$ python3 -q
>>> import numpy as np
>>> import numpy.linalg as la
>>> np.set_printoptions(suppress=True, linewidth=200)
>>> O, _ = la.qr(np.array([[0.2, -1.1, -0.8, -1.2],
...     [-0.5, -1.1, -0.6, -0.8],
...     [0.4, 1.0, -0.5, 0.3],
...     [0.7, 0.2, -0.1, -0.3]]))
>>> F = 4 * O
>>> F.round(3)
array([[-0.825, -3.155, -1.016, -2.082],
       [ 2.063, -1.564, -1.824,  2.444],
       [-1.65 ,  1.546, -3.298, -0.079],
       [-2.888, -1.1  ,  0.873,  2.385]])
>>> B = np.array([[1, -2], [-1, 0], [-1, 0], [-3, 2]])
>>> np.round(F @ B, 3)
array([[ 9.591, -2.513],
       [-1.88 ,  0.762],
       [ 0.339,  3.143],
       [-9.817, 10.546]])
>>> la.matrix_rank(np.vstack([F, B.T]))
np.int64(4)
>>> np.round(np.einsum("ik,kj->ji", F, B), 3)
array([[ 9.591, -1.88 ,  0.339, -9.817],
       [-2.513,  0.762,  3.143, 10.546]])
>>> np.round(np.einsum("ik,kj->ij", F, B), 3)
array([[ 9.591, -2.513],
       [-1.88 ,  0.762],
       [ 0.339,  3.143],
       [-9.817, 10.546]])
>>> np.round(B.T @ F.T, 3)
array([[ 9.591, -1.88 ,  0.339, -9.817],
       [-2.513,  0.762,  3.143, 10.546]])
>>> Uu, sv, Vt = la.svd(F, full_matrices=False)
>>> (sv > 1e-8).sum()
np.int64(4)
>>> Uu.shape, sv.shape, Vt.shape
((4, 4), (4,), (4, 4))
>>> np.round(Vt @ Vt.T, 3) + 0
array([[1., 0., 0., 0.],
       [0., 1., 0., 0.],
       [0., 0., 1., 0.],
       [0., 0., 0., 1.]])
>>> np.round(sv / sv[0], 3)
array([1., 1., 1., 1.])
>>> np.round(np.cumsum(sv ** 2) / np.sum(sv ** 2), 3)
array([0.25, 0.5 , 0.75, 1.  ])
